>>> import numpy as np
>>> from numpy import linalg as LA
>>> np.set_printoptions(precision=2, suppress=True, linewidth=100, floatmode="fixed")
>>> cent = 10 * np.array([[1.2, -1.0, 1.2], [-0.2, 0.5, 2.1], [0.1, 0.0, -0.4]])
>>> rng = np.random.default_rng(154)
>>> z = rng.integers(0, 3, 19)
>>> m1 = cent[z] + rng.normal(size=(19, 3))
>>> m1
array([[ 12.57, -10.45,  10.78],
       [ -0.79,   5.00,  21.46],
       [ -3.59,   3.22,  21.80],
       [ -1.90,   5.12,  21.85],
       [  0.35,  -0.97,  -5.45],
       [ 11.06,  -9.29,  12.49],
       [ -2.75,   7.06,  21.63],
       [ 12.88,  -8.45,  11.36],
       [ 12.10, -11.27,  12.05],
       [ -0.21,   0.07,  -3.60],
       [  1.81,   1.28,  -4.81],
       [ 11.96, -11.38,  10.65],
       [ 11.19,  -7.52,  11.35],
       [ -1.08,   5.23,  20.24],
       [ 11.60, -11.40,  11.22],
       [  3.09,  -0.88,  -4.49],
       [ 12.49, -10.66,  13.23],
       [ -0.26,   0.06,  -4.01],
       [ -2.64,   3.21,  20.35]])
>>> Y = np.c_[m1[:, :1] @ np.array([[0]]), np.array([0, 1, 8, 5, 9, 1, 4, 6, 6, 8, 6, 1, 6, 5, 2, 1, 9, 5, 4])]
>>> Y
array([[0.00, 0.00],
       [0.00, 1.00],
       [0.00, 8.00],
       [0.00, 5.00],
       [0.00, 9.00],
       [0.00, 1.00],
       [0.00, 4.00],
       [0.00, 6.00],
       [0.00, 6.00],
       [0.00, 8.00],
       [0.00, 6.00],
       [0.00, 1.00],
       [0.00, 6.00],
       [0.00, 5.00],
       [0.00, 2.00],
       [0.00, 1.00],
       [0.00, 9.00],
       [0.00, 5.00],
       [0.00, 4.00]])
>>> LA.norm(LA.qr(m1)[0].T @ Y, axis=0) ** 2 / ((Y ** 2).sum(axis=0) + 1e-12)
array([0.00, 0.38])
>>> LA.lstsq(m1, Y[:, 0])[0]
array([0.00, 0.00, 0.00])
>>> LA.norm(Y - m1 @ LA.lstsq(m1, Y)[0], axis=0)
array([ 0.00, 18.46])
>>> def softmax(z):
...     e = np.exp(z - z.max(axis=-1, keepdims=True))
...     return e / e.sum(axis=-1, keepdims=True)
... 
>>> softmax(Y[17])
array([0.01, 0.99])
>>> softmax(Y[17] + -2)
array([0.01, 0.99])
>>> softmax(Y).sum(axis=1)
array([1.00, 1.00, 1.00, 1.00, 1.00, 1.00, 1.00, 1.00, 1.00, 1.00, 1.00, 1.00, 1.00, 1.00, 1.00,
       1.00, 1.00, 1.00, 1.00])
>>> S = Y @ Y.T / np.sqrt(2)
>>> softmax(S)[17] @ Y
array([0.00, 8.97])
>>> softmax(S).round(6).argmax(axis=1)
array([0, 4, 4, 4, 4, 4, 4, 4, 4, 4, 4, 4, 4, 4, 4, 4, 4, 4, 4])
>>> cen = (m1 - m1.mean(axis=0)) / m1.std(axis=0)
>>> cen.std(axis=0)
array([1.00, 1.00, 1.00])
>>> c = LA.lstsq(np.delete(cen, 1, axis=1), cen[:, 1])[0]
>>> np.round(1 - np.var(cen[:, 1] - np.delete(cen, 1, axis=1) @ c), 2)
np.float64(0.94)
>>> np.abs(c).argmax()
np.int64(0)
>>> cent = m1[[15, 9]].astype(float)
>>> for _ in range(3):
...     z = LA.norm(m1[:, None] - cent, axis=-1).argmin(axis=1)
...     cent = np.array([m1[z == j].mean(axis=0) for j in range(2)])
... 
>>> z
array([0, 1, 1, 1, 0, 0, 1, 0, 0, 1, 1, 0, 0, 1, 0, 0, 0, 1, 1])
>>> np.bincount(z)
array([10,  9])
>>> np.abs(cent[1] - cent[0]).argmax()
np.int64(1)
>>> cent[1] - cent[0]
array([-11.20,  11.59,   4.45])
>>> feats = np.load("run6.npy")
>>> feats
array([[-2.00, -2.00,  0.00],
       [-2.00,  2.00, -2.00],
       [ 0.00, -2.00, -2.00]])
>>> # symmetric, so the eigenvalues are real
>>> cen = m1 - m1.mean(axis=0)
>>> evecs = LA.svd(cen)[2][:2]
>>> Y = cen - cen @ evecs.T @ evecs
>>> Y.std(axis=0)
array([0.80, 0.79, 0.05])
>>> np.round(np.cov(cen @ evecs.T, rowvar=False), 2) + 0
array([[109.52,   0.00],
       [  0.00,  81.16]])
>>> (cen @ evecs.T).std(axis=0)
array([10.19,  8.77])
>>> round(LA.norm(Y) / LA.norm(cen), 2)
np.float64(0.08)
>>> x = np.array([4, 2, 1])
>>> y = m1 @ x
>>> LA.solve(m1.T @ m1, m1.T @ y)
array([4.00, 2.00, 1.00])
>>> y = y + 0.3 * rng.normal(size=19)
>>> y
array([40.28, 28.17, 13.94, 24.76, -5.95, 38.26, 24.77, 45.91, 37.97, -4.32,  5.45, 35.84, 40.79,
       26.70, 35.22,  5.77, 41.93, -4.60, 15.90])
>>> c, *_ = LA.lstsq(m1, y)
>>> [round(float(LA.norm(LA.solve(m1.T @ m1 + lam * np.eye(3), m1.T @ y))), 2) for lam in (0, 1, 10, 100)]
[4.58, 4.46, 3.67, 2.18]
>>> c.round()
array([4.00, 2.00, 1.00])
>>> Q, Rm = LA.qr(feats)
>>> np.round(abs(Rm[0, 0]), 2), np.round(LA.norm(feats[:, 0]), 2)
(np.float64(2.83), np.float64(2.83))
>>> np.round(Q.T @ Q, 2) + 0
array([[1.00, 0.00, 0.00],
       [0.00, 1.00, 0.00],
       [0.00, 0.00, 1.00]])
>>> Q.shape, Rm.shape
((3, 3), (3, 3))
>>> np.round(np.trace(Q @ Q.T), 2)
np.float64(3.0)
>>> np.round(Q @ Rm, 2) + 0
array([[-2.00, -2.00,  0.00],
       [-2.00,  2.00, -2.00],
       [ 0.00, -2.00, -2.00]])
>>> arr = np.array([[1, 1, -1, -1, -1, -1, 1, 1],
...     [1, -1, -1, 1, 1, -1, -1, 1],
...     [1, -1, 1, -1, 1, -1, 1, -1],
...     [1, 1, 1, 1, -1, -1, -1, -1],
...     [1, 1, -1, -1, 1, 1, -1, -1],
...     [1, 1, 1, 1, 1, 1, 1, 1]])
>>> arr
array([[ 1,  1, -1, -1, -1, -1,  1,  1],
       [ 1, -1, -1,  1,  1, -1, -1,  1],
       [ 1, -1,  1, -1,  1, -1,  1, -1],
       [ 1,  1,  1,  1, -1, -1, -1, -1],
       [ 1,  1, -1, -1,  1,  1, -1, -1],
       [ 1,  1,  1,  1,  1,  1,  1,  1]])
>>> Y = arr[0, 0] * arr[1:] - np.outer(arr[1:, 0], arr[0])
>>> Y
array([[ 0, -2,  0,  2,  2,  0, -2,  0],
       [ 0, -2,  2,  0,  2,  0,  0, -2],
       [ 0,  0,  2,  2,  0,  0, -2, -2],
       [ 0,  0,  0,  0,  2,  2, -2, -2],
       [ 0,  0,  2,  2,  2,  2,  0,  0]])
>>> np.flatnonzero(~Y.round(6).any(axis=1))
array([], dtype=int64)
>>> arr[:, 0] / arr[0, 0]
array([1.00, 1.00, 1.00, 1.00, 1.00, 1.00])
>>> left, sigma = LA.svd(Y)
Traceback (most recent call last):
  File "<python-input-61>", line 1, in <module>
    left, sigma = LA.svd(Y)
    ^^^^^^^^^^^
ValueError: too many values to unpack (expected 2)
>>> left, sigma, Vt = LA.svd(Y, full_matrices=False)
>>> sigma / sigma[0]
array([1.00, 0.41, 0.41, 0.41, 0.41])
>>> (sigma > 1e-8).sum()
np.int64(5)
>>> np.abs(Vt[0])
array([0.00, 0.26, 0.39, 0.39, 0.52, 0.26, 0.39, 0.39])
>>> np.allclose(left * sigma @ Vt, Y)
True
>>> np.cumsum(sigma ** 2) / np.sum(sigma ** 2)
array([0.60, 0.70, 0.80, 0.90, 1.00])
>>> np.round(left.T @ left, 2) + 0
array([[1.00, 0.00, 0.00, 0.00, 0.00],
       [0.00, 1.00, 0.00, 0.00, 0.00],
       [0.00, 0.00, 1.00, 0.00, 0.00],
       [0.00, 0.00, 0.00, 1.00, 0.00],
       [0.00, 0.00, 0.00, 0.00, 1.00]])
>>> np.round(Vt @ Vt.T, 2) + 0
array([[1.00, 0.00, 0.00, 0.00, 0.00],
       [0.00, 1.00, 0.00, 0.00, 0.00],
       [0.00, 0.00, 1.00, 0.00, 0.00],
       [0.00, 0.00, 0.00, 1.00, 0.00],
       [0.00, 0.00, 0.00, 0.00, 1.00]])
>>> left.shape, sigma.shape, Vt.shape
((5, 5), (5,), (5, 8))
>>> sigma
array([6.93, 2.83, 2.83, 2.83, 2.83])
>>> f, r1 = arr[3], arr[2]
>>> f @ r1
np.int64(0)
>>> f @ f
np.int64(8)
>>> pr = (f @ r1) / (f @ f) * f
>>> r1 - pr
array([ 1.00, -1.00,  1.00, -1.00,  1.00, -1.00,  1.00, -1.00])
>>> ang = np.radians(36)
>>> Rm = np.eye(8)
>>> Rm[4, 4] = Rm[1, 1] = np.cos(ang)
>>> Rm[4, 1], Rm[1, 4] = -np.sin(ang), np.sin(ang)
>>> Rm
array([[ 1.00,  0.00,  0.00,  0.00,  0.00,  0.00,  0.00,  0.00],
       [ 0.00,  0.81,  0.00,  0.00,  0.59,  0.00,  0.00,  0.00],
       [ 0.00,  0.00,  1.00,  0.00,  0.00,  0.00,  0.00,  0.00],
       [ 0.00,  0.00,  0.00,  1.00,  0.00,  0.00,  0.00,  0.00],
       [ 0.00, -0.59,  0.00,  0.00,  0.81,  0.00,  0.00,  0.00],
       [ 0.00,  0.00,  0.00,  0.00,  0.00,  1.00,  0.00,  0.00],
       [ 0.00,  0.00,  0.00,  0.00,  0.00,  0.00,  1.00,  0.00],
       [ 0.00,  0.00,  0.00,  0.00,  0.00,  0.00,  0.00,  1.00]])
>>> Y = arr @ Rm.T
>>> np.allclose(arr @ arr.T, Y @ Y.T)
True
>>> np.abs(Y - arr).max(axis=0)
array([0.00, 0.78, 0.00, 0.00, 0.78, 0.00, 0.00, 0.00])
>>> Y = arr + rng.integers(-2, 3, (6, 1)) @ rng.integers(-2, 3, (1, 8))
>>> Y
array([[ 2, -1, -2,  1, -3,  1,  0,  2],
       [ 0,  1,  0, -1,  3, -3,  0,  0],
       [ 0,  1,  2, -3,  3, -3,  2, -2],
       [ 0,  3,  2, -1,  1, -3,  0, -2],
       [ 3, -3, -3,  3, -3,  5, -3,  1],
       [ 0,  3,  2, -1,  3, -1,  2,  0]])
>>> LA.matrix_rank(Y - arr, tol=1e-8)
np.int64(1)
>>> Y - arr
array([[ 1, -2, -1,  2, -2,  2, -1,  1],
       [-1,  2,  1, -2,  2, -2,  1, -1],
       [-1,  2,  1, -2,  2, -2,  1, -1],
       [-1,  2,  1, -2,  2, -2,  1, -1],
       [ 2, -4, -2,  4, -4,  4, -2,  2],
       [-1,  2,  1, -2,  2, -2,  1, -1]])
>>> Q, _ = LA.qr(np.array([[-0.1, 1.2, 0.1, -0.9, 0.7],
...     [-0.5, 0.5, -0.2, -1.1, 0.4],
...     [0.4, -0.4, 0.3, 1.6, 0.7],
...     [0.1, 1.0, 0.2, -0.3, -0.8],
...     [-0.3, -1.4, -3.0, 0.1, -0.9]]))
>>> E = -3 * Q
>>> E
array([[ 0.42, -1.64,  1.35,  0.04,  2.08],
       [ 2.08, -0.67, -0.79,  1.84, -0.46],
       [-1.66,  0.54,  0.39,  2.36,  0.46],
       [-0.42, -1.37,  1.63,  0.16, -2.06],
       [ 1.25,  1.92,  1.93,  0.13,  0.01]])
>>> Y = E / np.sqrt((E ** 2).mean(axis=1, keepdims=True))
>>> LA.norm(Y, axis=1)
array([2.24, 2.24, 2.24, 2.24, 2.24])
>>> LA.matrix_rank(Y) == LA.matrix_rank(E)
np.True_
>>> Y[1]
array([ 1.55, -0.50, -0.59,  1.37, -0.35])
>>> F = np.array([[1, 2, 1, 2, 1, 2],
...     [-1, 0, -1, 0, -1, 0],
...     [-2, 2, -2, 2, -2, 2],
...     [1, 2, 1, 2, 1, 2],
...     [-1, 0, -1, 0, -1, 0],
...     [-2, 2, -2, 2, -2, 2]])
>>> F
array([[ 1,  2,  1,  2,  1,  2],
       [-1,  0, -1,  0, -1,  0],
       [-2,  2, -2,  2, -2,  2],
       [ 1,  2,  1,  2,  1,  2],
       [-1,  0, -1,  0, -1,  0],
       [-2,  2, -2,  2, -2,  2]])
>>> # row 3 repeats row 0
>>> z = rng.permutation(6)
>>> z
array([3, 0, 2, 5, 1, 4])
>>> Y = F[z][:, z]
>>> np.allclose(Y, F)
False
>>> Y
array([[ 2,  1,  1,  2,  2,  1],
       [ 2,  1,  1,  2,  2,  1],
       [ 2, -2, -2,  2,  2, -2],
       [ 2, -2, -2,  2,  2, -2],
       [ 0, -1, -1,  0,  0, -1],
       [ 0, -1, -1,  0,  0, -1]])
>>> round(float(np.trace(LA.pinv(Y) @ Y)), 2)
2.0
>>> try:
...     LA.inv(Y)
... except LA.LinAlgError as e:
...     print(e)
... 
Singular matrix
>>> np.abs(np.diag(LA.qr(Y)[1])) > 1e-9
array([ True,  True, False, False, False, False])
>>> ang = np.radians(72)
>>> Rm = np.eye(6)
>>> Rm[1, 1] = Rm[2, 2] = np.cos(ang)
>>> Rm[1, 2], Rm[2, 1] = -np.sin(ang), np.sin(ang)
>>> Rm
array([[ 1.00,  0.00,  0.00,  0.00,  0.00,  0.00],
       [ 0.00,  0.31, -0.95,  0.00,  0.00,  0.00],
       [ 0.00,  0.95,  0.31,  0.00,  0.00,  0.00],
       [ 0.00,  0.00,  0.00,  1.00,  0.00,  0.00],
       [ 0.00,  0.00,  0.00,  0.00,  1.00,  0.00],
       [ 0.00,  0.00,  0.00,  0.00,  0.00,  1.00]])
>>> Y = F @ Rm.T
>>> np.abs(Y - F).max(axis=0)
array([0.00, 2.33, 3.28, 0.00, 0.00, 0.00])
>>> F.ravel(order="F")
array([ 1, -1, -2,  1, -1, -2,  2,  0,  2,  2,  0,  2,  1, -1, -2,  1, -1, -2,  2,  0,  2,  2,  0,
        2,  1, -1, -2,  1, -1, -2,  2,  0,  2,  2,  0,  2])
>>> F.reshape(2, -1)
array([[ 1,  2,  1,  2,  1,  2, -1,  0, -1,  0, -1,  0, -2,  2, -2,  2, -2,  2],
       [ 1,  2,  1,  2,  1,  2, -1,  0, -1,  0, -1,  0, -2,  2, -2,  2, -2,  2]])
>>> blk = F.reshape(6, 2, -1)
>>> blk.transpose(1, 0, 2)
array([[[ 1,  2,  1],
        [-1,  0, -1],
        [-2,  2, -2],
        [ 1,  2,  1],
        [-1,  0, -1],
        [-2,  2, -2]],

       [[ 2,  1,  2],
        [ 0, -1,  0],
        [ 2, -2,  2],
        [ 2,  1,  2],
        [ 0, -1,  0],
        [ 2, -2,  2]]])
>>> blk.shape
(6, 2, 3)
>>> np.einsum("ihd,ihd->ih", blk, blk)
array([[ 6,  9],
       [ 2,  1],
       [12, 12],
       [ 6,  9],
       [ 2,  1],
       [12, 12]])
>>> blk[:, 0]
array([[ 1,  2,  1],
       [-1,  0, -1],
       [-2,  2, -2],
       [ 1,  2,  1],
       [-1,  0, -1],
       [-2,  2, -2]])
>>> left, sigma, Vt = LA.svd(F)
>>> sigma.round(2) + 0
array([7.44, 5.35, 0.00, 0.00, 0.00, 0.00])
>>> Y = left[:, :2] @ np.diag(sigma[:2]) @ Vt[:2]
>>> LA.matrix_rank(F, rtol=0.05)
np.int64(2)
>>> np.round(np.abs(F - Y).max(), 2)
np.float64(0.0)
>>> round(float(LA.norm(F - Y) / LA.norm(F)), 2)
0.0
>>> LA.matrix_rank(Y)
np.int64(2)
>>> A = np.load("a.npy")
>>> A
array([[0, 0, 0, 0, 0, 0, 1, 0],
       [0, 0, 0, 0, 0, 1, 0, 0],
       [0, 0, 0, 0, 0, 0, 0, 2],
       [0, 0, 0, 0, 0, 0, 0, 0],
       [0, 0, 0, 0, 2, 0, 0, 0],
       [0, 0, 0, 0, 0, 0, 0, 0],
       [0, 0, 0, 0, 0, 0, 0, 0],
       [0, 0, 0, 1, 0, 0, 0, 0]])
>>> # looks like rank 5
>>> np.allclose(A[:-1].T @ LA.lstsq(A[:-1].T, A[-1])[0], A[-1])
False
>>> A @ LA.pinv(A) @ A
array([[0.00, 0.00, 0.00, 0.00, 0.00, 0.00, 1.00, 0.00],
       [0.00, 0.00, 0.00, 0.00, 0.00, 1.00, 0.00, 0.00],
       [0.00, 0.00, 0.00, 0.00, 0.00, 0.00, 0.00, 2.00],
       [0.00, 0.00, 0.00, 0.00, 0.00, 0.00, 0.00, 0.00],
       [0.00, 0.00, 0.00, 0.00, 2.00, 0.00, 0.00, 0.00],
       [0.00, 0.00, 0.00, 0.00, 0.00, 0.00, 0.00, 0.00],
       [0.00, 0.00, 0.00, 0.00, 0.00, 0.00, 0.00, 0.00],
       [0.00, 0.00, 0.00, 1.00, 0.00, 0.00, 0.00, 0.00]])
>>> try:
...     LA.inv(A)
... except LA.LinAlgError as e:
...     print(repr(e))
... 
LinAlgError('Singular matrix')
>>> np.unique(A.round(6), axis=0).shape
(6, 8)
>>> z = rng.permutation(8)
>>> z
array([4, 7, 2, 1, 0, 5, 3, 6])
>>> Y = A[z][:, z]
>>> Y
array([[2, 0, 0, 0, 0, 0, 0, 0],
       [0, 0, 0, 0, 0, 0, 1, 0],
       [0, 2, 0, 0, 0, 0, 0, 0],
       [0, 0, 0, 0, 0, 1, 0, 0],
       [0, 0, 0, 0, 0, 0, 0, 1],
       [0, 0, 0, 0, 0, 0, 0, 0],
       [0, 0, 0, 0, 0, 0, 0, 0],
       [0, 0, 0, 0, 0, 0, 0, 0]])
>>> np.sort(np.abs(LA.eigvals(Y)))
array([0.00, 0.00, 0.00, 0.00, 0.00, 0.00, 0.00, 2.00])
>>> np.allclose(Y, A)
False
>>> LA.matrix_rank(A, rtol=0.1)
np.int64(5)
>>> np.argsort(-LA.norm(A, axis=0).round(6), kind="stable")[:3]
array([4, 7, 3])
>>> round(LA.norm(A, 2) / LA.norm(A), 2)
np.float64(0.6)
>>> [round(float(x), 2) for x in LA.svd(A, compute_uv=False)[:3]]
[2.0, 2.0, 1.0]
>>> LA.cond(A) > 100
np.True_
>>> feats @ feats
array([[ 8.00,  0.00,  4.00],
       [ 0.00, 12.00,  0.00],
       [ 4.00,  0.00,  8.00]])
>>> np.trace(feats)
np.float64(-2.0)
>>> assert feats == feats.T
Traceback (most recent call last):
  File "<python-input-148>", line 1, in <module>
    assert feats == feats.T
           ^^^^^^^^^^^^^^^^
ValueError: The truth value of an array with more than one element is ambiguous. Use a.any() or a.all()
>>> LA.matrix_power(feats, 4)
array([[ 80.00,   0.00,  64.00],
       [  0.00, 144.00,   0.00],
       [ 64.00,   0.00,  80.00]])
